>>> import numpy as np
>>> import numpy.linalg as la
>>> np.set_printoptions(suppress=True, linewidth=120)
>>> M = np.load("test11.npy")
>>> M
array([[5, 1, 5, 1],
       [3, 3, 3, 3],
       [5, 1, 5, 1],
       [3, 3, 3, 3]])
>>> np.allclose(M[:-1].T @ la.lstsq(M[:-1].T, M[-1])[0], M[-1])
True
>>> np.round(M @ la.pinv(M) @ M, 4)
array([[5., 1., 5., 1.],
       [3., 3., 3., 3.],
       [5., 1., 5., 1.],
       [3., 3., 3., 3.]])
>>> M.reshape(2, -1)
array([[5, 1, 5, 1, 3, 3, 3, 3],
       [5, 1, 5, 1, 3, 3, 3, 3]])
>>> blk = M.reshape(4, 2, -1)
>>> blk.shape
(4, 2, 2)
>>> np.einsum("ihd,ihd->ih", blk, blk)
array([[26, 26],
       [18, 18],
       [26, 26],
       [18, 18]])
>>> np.swapaxes(blk, 1, 2)[1]
array([[3, 3],
       [3, 3]])
>>> A = np.load("w.npy")
>>> A
array([[ 1.1303,  0.4823, -1.5489,  1.3346, -1.618 ],
       [ 0.4823,  1.7764,  0.5479, -0.6449,  0.7802],
       [-1.5489,  0.5479,  1.6905,  1.2193, -1.3548],
       [ 1.3346, -0.6449,  1.2193,  1.1129,  0.8516],
       [-1.618 ,  0.7802, -1.3548,  0.8516,  1.2899]])
>>> rng = np.random.default_rng(545)
>>> z = rng.permutation(5)
>>> Y = A[:, z] * rng.choice([-1, 1], 5)
>>> Y
array([[ 1.1303, -1.618 , -1.5489,  1.3346,  0.4823],
       [ 0.4823,  0.7802,  0.5479, -0.6449,  1.7764],
       [-1.5489, -1.3548,  1.6905,  1.2193,  0.5479],
       [ 1.3346,  0.8516,  1.2193,  1.1129, -0.6449],
       [-1.618 ,  1.2899, -1.3548,  0.8516,  0.7802]])
>>> Uu, _, Vt = la.svd(A.T @ Y)
>>> z
array([0, 4, 2, 3, 1])
>>> np.round(la.lstsq(A, Y)[0], 4) + 0
array([[1., 0., 0., 0., 0.],
       [0., 0., 0., 0., 1.],
       [0., 0., 1., 0., 0.],
       [0., 0., 0., 1., 0.],
       [0., 1., 0., 0., 0.]])
>>> Q, vecs = la.qr(A[:, :2])[0], la.qr(A[:, 2:])[0]
>>> sv = la.svd(Q.T @ vecs, compute_uv=False)
>>> (sv > 0.9).sum()
np.int64(0)
>>> sv.round(4)
array([0.1286, 0.1173])
>>> w, vecs = la.eig(A)
>>> np.round(np.sort(la.eigvals(A @ A)), 4)
array([3.9999, 4.0001, 8.9997, 8.9997, 9.    ])
>>> np.round(np.prod(w), 4)
np.float64(-107.9958)
>>> np.round(np.sort(la.eigvals(la.inv(A))), 4)
array([-0.3333,  0.3333,  0.3333,  0.5   ,  0.5   ])
>>> [round(float(la.det(A[:i, :i])), 2) + 0 for i in range(1, 6)]
[1.13, 1.78, -2.42, -24.77, -108.0]
>>> np.all(la.eigvalsh(A) > 0)
np.False_
>>> Y = np.array([[-2, 2, 0, 3], [1, 2, -1, 1], [-2, 1, 2, -2], [3, -1, 1, 3]])
>>> arr = Y - Y.T
>>> arr
array([[ 0,  1,  2,  0],
       [-1,  0, -2,  2],
       [-2,  2,  0, -3],
       [ 0, -2,  3,  0]])
>>> np.einsum("ij,ji->", arr, arr)
np.int64(-44)
>>> round(float(la.det(2 * arr)), 4), round(la.det(arr), 4)
(784.0, np.float64(49.0))
>>> np.einsum("ii->", arr)
np.int64(0)
>>> np.round(la.eigvals(arr), 4)
array([0.+4.4142j, 0.-4.4142j, 0.+1.5858j, 0.-1.5858j])
>>> np.argsort(-la.norm(M, axis=0).round(6), kind="stable")[:3]
array([0, 2, 1])
>>> la.matrix_rank(M, rtol=0.1)
np.int64(2)
>>> Y = la.inv(arr)
>>> arr @ Y
array([[1., 0., 0., 0.],
       [0., 1., 0., 0.],
       [0., 0., 1., 0.],
       [0., 0., 0., 1.]])
>>> np.round(la.det(arr) * la.det(Y), 4)
np.float64(1.0)
>>> np.allclose(Y, arr.T)
False
>>> np.round(la.cond(arr), 4)
np.float64(2.7836)
>>> Q, vecs = la.qr(arr[:, :3])[0], la.qr(arr[:, 3:])[0]
>>> sv = la.svd(Q.T @ vecs, compute_uv=False)
>>> sv.round(4)
array([0.7624])
>>> np.round(np.degrees(np.arccos(sv.clip(0, 1))), 4)
array([40.3271])
>>> (sv > 0.9).sum()
np.int64(0)
>>> data = np.load("dump.npy")
>>> data
array([[ 0,  3,  1,  0],
       [-2,  3, -1, -2],
       [-3,  1,  3,  3],
       [-1, -1,  2,  3]])
>>> np.unravel_index(np.abs(M).argmax(), M.shape)
(np.int64(0), np.int64(0))
>>> np.diff(M, axis=0)
array([[-2,  2, -2,  2],
       [ 2, -2,  2, -2],
       [-2,  2, -2,  2]])
>>> np.abs(M).max()
np.int64(5)
>>> np.round(la.svd(M, compute_uv=False), 4) + 0
array([12.7183,  3.7741,  0.    ,  0.    ])
>>> M - M[0]
array([[ 0,  0,  0,  0],
       [-2,  2, -2,  2],
       [ 0,  0,  0,  0],
       [-2,  2, -2,  2]])
>>> np.count_nonzero(M)
np.int64(16)
